% python3 -q
>>> import numpy as np
>>> import numpy.linalg as la
>>> np.set_printoptions(suppress=True, linewidth=120)
>>> rnd = lambda a: np.round(a, 2) + 0
>>> W0 = np.loadtxt("out18.csv", delimiter=",")
>>> print(W0)
[[ 3.  3.  6.  3.]
 [ 0. -1.  0.  2.]
 [-3. -3. -6.  2.]]
>>> r0, g = W0[0], W0[2]
>>> print(r0 @ r0)
63.0
>>> print(r0 @ g)
-48.0
>>> p = (r0 @ g) / (r0 @ r0) * r0
>>> print(la.matrix_rank(np.outer(r0, g)))
1
>>> sigma = 3 * 0.2 ** np.arange(3)
>>> O, _ = la.qr(np.array([[0.0, -0.3, 0.1], [-0.2, -0.5, 0.4], [-0.1, -0.3, 0.8]]))
>>> rng = np.random.default_rng(34)
>>> X = rng.normal(size=(13, 3)) * sigma @ O
>>> print(rnd(X))
[[-0.54  0.03  0.62]
 [ 0.33 -1.4  -0.41]
 [ 0.19 -0.16 -0.09]
 [ 0.36  1.82  0.16]
 [-0.43  0.34  0.15]
 [ 0.13  3.01  0.34]
 [-0.44 -2.63 -0.07]
 [-0.25 -0.12  0.25]
 [ 0.48 -0.43 -0.16]
 [-0.25 -1.49 -0.07]
 [-0.31 -3.01 -0.22]
 [-0.29  0.57  0.15]
 [-0.12  3.19  0.59]]
>>> proj = X @ la.solve(X.T @ X, X.T)
>>> print(rnd(np.diag(proj)))
[0.68 0.16 0.04 0.19 0.27 0.21 0.24 0.12 0.36 0.07 0.23 0.13 0.31]
>>> print(rnd(la.eigvalsh(proj)))
[0. 0. 0. 0. 0. 0. 0. 0. 0. 0. 1. 1. 1.]
>>> print(rnd(proj @ X[:, 2]))
[ 0.62 -0.41 -0.09  0.16  0.15  0.34 -0.07  0.25 -0.16 -0.07 -0.22  0.15  0.59]
